>>> import numpy as np
>>> import numpy.linalg as la
>>> np.set_printoptions(suppress=True, linewidth=100)
>>> feats = np.loadtxt("test10.csv", delimiter=",")
>>> feats
array([[ 0.,  0.,  0.,  0.,  0.,  0.],
       [ 0.,  0.,  4.,  0.,  0.,  0.],
       [ 3.,  9.,  7., 11.,  9.,  9.],
       [ 4.,  6.,  9.,  7.,  8.,  7.],
       [16., 18., 11., 25., 22., 17.],
       [ 0.,  0.,  0.,  0.,  0.,  0.],
       [ 3.,  3.,  0., 10.,  4.,  0.],
       [ 0.,  0.,  0.,  8.,  0.,  0.],
       [ 0.,  0.,  0.,  0.,  0.,  0.],
       [16., 18., 11., 25., 22., 17.],
       [ 0.,  0.,  0.,  0.,  0.,  0.],
       [ 3.,  0.,  0.,  9.,  0.,  0.],
       [ 5.,  9., 20.,  4., 12., 14.],
       [ 4.,  9.,  0., 22.,  7.,  2.],
       [ 0.,  0.,  1.,  0.,  0.,  0.],
       [ 0.,  0.,  0.,  4.,  0.,  0.],
       [ 0.,  0.,  0.,  3.,  0.,  0.],
       [11.,  9., 12., 12., 14., 10.],
       [ 0.,  0.,  5.,  0.,  0.,  0.],
       [ 0.,  0.,  0.,  0.,  0.,  0.],
       [13., 18., 15., 21., 21., 19.],
       [ 0.,  0.,  0.,  0.,  0.,  0.],
       [ 0.,  0.,  0.,  0.,  0.,  0.],
       [ 0.,  0.,  0.,  3.,  0.,  0.]])
>>> vec = np.array([3, 1, 3, 2, 2, 1])
>>> rhs = feats @ vec
>>> rhs
array([  0.,  12.,  88.,  82., 210.,   0.,  40.,  16.,   0., 210.,   0.,  27., 130.,  81.,   3.,
         8.,   6., 140.,  15.,   0., 205.,   0.,   0.,   6.])
>>> np.round(la.solve(feats.T @ feats, feats.T @ rhs), 2)
array([3., 1., 3., 2., 2., 1.])
>>> np.round(la.pinv(feats) @ feats, 2) + 0
array([[1., 0., 0., 0., 0., 0.],
       [0., 1., 0., 0., 0., 0.],
       [0., 0., 1., 0., 0., 0.],
       [0., 0., 0., 1., 0., 0.],
       [0., 0., 0., 0., 1., 0.],
       [0., 0., 0., 0., 0., 1.]])
>>> rng = np.random.default_rng(69)
>>> rhs = rhs + 0.3 * rng.normal(size=24)
>>> rhs.round(2)
array([  0.21,  12.1 ,  88.8 ,  81.7 , 209.52,   0.31,  40.29,  15.84,  -0.02, 209.9 ,   0.16,
        26.87, 130.21,  81.21,   2.95,   7.88,   6.33, 140.14,  15.51,  -0.13, 205.04,  -0.14,
         0.08,   6.18])
>>> coef, *_ = la.lstsq(feats, rhs)
>>> np.round(feats.T @ (rhs - feats @ coef), 2) + 0
array([0., 0., 0., 0., 0., 0.])
>>> [round(float(la.norm(la.solve(feats.T @ feats + lam * np.eye(6), feats.T @ rhs))), 2) for lam in (0, 1, 10, 100)]
[5.28, 5.25, 5.08, 4.73]
